$ python -q
>>> import numpy as np
>>> np.set_printoptions(precision=3, suppress=True, linewidth=160, sign=" ")
>>> m1 = np.load("arr.npy")
>>> m1
array([[ 14,  16,   6,  10,  10],
       [  0,   0,   0,   0,   0],
       [-14, -16,  -6, -10, -10],
       [  0,   0,   0,   0,   0],
       [ -7,  -8,  -3,  -5,  -5]])
>>> Uu, sig, Vh = np.linalg.svd(m1)
>>> vecs = Vh[:(sig > 1e-8).sum()]
>>> rng = np.random.default_rng(637602)
>>> vec = m1[4] + -2 * m1[3] + rng.integers(2) * np.eye(5)[4]
>>> vec
array([-7., -8., -3., -5., -4.])
>>> vecs.T @ vecs
array([[ 0.285,  0.326,  0.122,  0.203,  0.203],
       [ 0.326,  0.372,  0.14 ,  0.233,  0.233],
       [ 0.122,  0.14 ,  0.052,  0.087,  0.087],
       [ 0.203,  0.233,  0.087,  0.145,  0.145],
       [ 0.203,  0.233,  0.087,  0.145,  0.145]])
>>> np.linalg.matrix_rank(np.vstack([m1, vec]))
np.int64(2)
>>> np.diag(vecs.T @ vecs)
array([ 0.285,  0.372,  0.052,  0.145,  0.145])
>>> round(float(np.linalg.norm(m1, 2)), 3)
39.345
>>> m1[2] @ m1[0]
np.int64(-688)
>>> np.round(np.linalg.norm(m1[2], 1), 3), round(float(np.linalg.norm(m1[2], np.inf)), 3)
(np.float64(56.0), 16.0)
>>> np.linalg.norm(m1, axis=1).argmax()
np.int64(0)
>>> np.round(np.linalg.norm(m1, "nuc"), 3)
np.float64(39.345)
>>> round(np.linalg.norm(m1) ** 2 / np.linalg.norm(m1, 2) ** 2, 3)
np.float64(1.0)
>>> try:
...     np.linalg.inv(m1)
... except np.linalg.LinAlgError as e:
...     print("failed:", e)
... 
failed: Singular matrix
>>> round(np.trace(np.linalg.pinv(m1) @ m1), 3)
np.float64(1.0)
>>> np.allclose(m1[:-1].T @ np.linalg.lstsq(m1[:-1].T, m1[-1])[0], m1[-1])
True
>>> other = np.array([[0, 4, 4, 0, 5, 4],
...     [5, 3, 0, 4, 0, 4],
...     [3, 0, 1, 4, 1, 2],
...     [3, 2, 3, 0, 0, 5],
...     [3, 0, 5, 2, 4, 4],
...     [2, 5, 4, 3, 5, 4]])
>>> F = np.tril(other)
>>> F
array([[ 0,  0,  0,  0,  0,  0],
       [ 5,  3,  0,  0,  0,  0],
       [ 3,  0,  1,  0,  0,  0],
       [ 3,  2,  3,  0,  0,  0],
       [ 3,  0,  5,  2,  4,  0],
       [ 2,  5,  4,  3,  5,  4]])
>>> # triangular: eigenvalues sit on the diagonal
>>> Uu, sig, Vh = np.linalg.svd(F)
>>> sig.round(3) + 0
array([ 12.453,   5.911,   4.578,   1.83 ,   0.817,   0.   ])
>>> np.argmax(sig[:-1] / (sig[1:] + 1e-6)) + 1
np.int64(5)
>>> other = Uu[:, :5] @ np.diag(sig[:5]) @ Vh[:5]
>>> np.round(np.linalg.norm(F - other) / np.linalg.norm(F), 3)
np.float64(0.0)
>>> np.linalg.matrix_rank(F, rtol=0.05)
np.int64(5)
>>> np.linalg.matrix_rank(other)
np.int64(5)
>>> Uu, sig, Vh = np.linalg.svd(F)
>>> vecs = Vh[:(sig > 1e-8).sum()]
>>> vec = F[3] + 3 * F[0] + rng.integers(2) * np.eye(6)[5]
>>> vec
array([ 3.,  2.,  3.,  0.,  0.,  0.])
>>> round(float(np.linalg.norm(vec - vecs.T @ vecs @ vec)), 3)
0.0
>>> other = np.array([[-5, -5, 4],
...     [9, 0, -8],
...     [1, 1, -2],
...     [3, 3, 3],
...     [-8, -6, -9],
...     [0, 1, -6]])
>>> np.vstack([F, other.T]).shape
(9, 6)
>>> np.linalg.matrix_rank(F @ other)
np.int64(3)
>>> np.einsum("ik,kj->ji", F, other)
array([[   0,    2,  -14,    6,  -36,    8],
       [   0,  -25,  -14,  -12,  -28,  -23],
       [   0,   -4,   10,  -10,  -28, -100]])
>>> np.einsum("ij,ij->i", F, F)
array([  0,  34,  10,  22,  54,  95])
>>> np.einsum("ik,kj->ij", F, other)
array([[   0,    0,    0],
       [   2,  -25,   -4],
       [ -14,  -14,   10],
       [   6,  -12,  -10],
       [ -36,  -28,  -28],
       [   8,  -23, -100]])
>>> np.linalg.lstsq(F[:-1].T, F[-1])[2]
np.int32(4)
>>> np.unique(F.round(6), axis=0).shape
(6, 6)
>>> np.allclose(F[:-1].T @ np.linalg.lstsq(F[:-1].T, F[-1])[0], F[-1])
False
>>> np.abs(np.diag(np.linalg.qr(F)[1])) > 1e-9
array([ True,  True,  True,  True,  True, False])
>>> round(np.trace(np.linalg.pinv(F) @ F), 3)
np.float64(5.0)
>>> rk = np.linalg.matrix_rank(F)
>>> rk
np.int64(5)
>>> N = np.linalg.svd(F)[2][rk:].T
>>> [int(np.linalg.matrix_rank(F[:, :j + 1])) for j in range(6)]
[1, 2, 3, 4, 5, 5]
>>> N.shape
(6, 1)
>>> np.linalg.matrix_rank(F.T @ F), np.linalg.matrix_rank(F @ F.T)
(np.int64(5), np.int64(5))
>>> np.round(F @ N, 3) + 0
array([[ 0.],
       [ 0.],
       [ 0.],
       [ 0.],
       [ 0.],
       [ 0.]])
>>> np.round(N @ N.T, 3) + 0
array([[ 0.   ,  0.   ,  0.   ,  0.   ,  0.   ,  0.   ],
       [ 0.   ,  0.   ,  0.   ,  0.   ,  0.   ,  0.   ],
       [ 0.   ,  0.   ,  0.   ,  0.   ,  0.   ,  0.   ],
       [ 0.   ,  0.   ,  0.   ,  0.79 , -0.395, -0.099],
       [ 0.   ,  0.   ,  0.   , -0.395,  0.198,  0.049],
       [ 0.   ,  0.   ,  0.   , -0.099,  0.049,  0.012]])
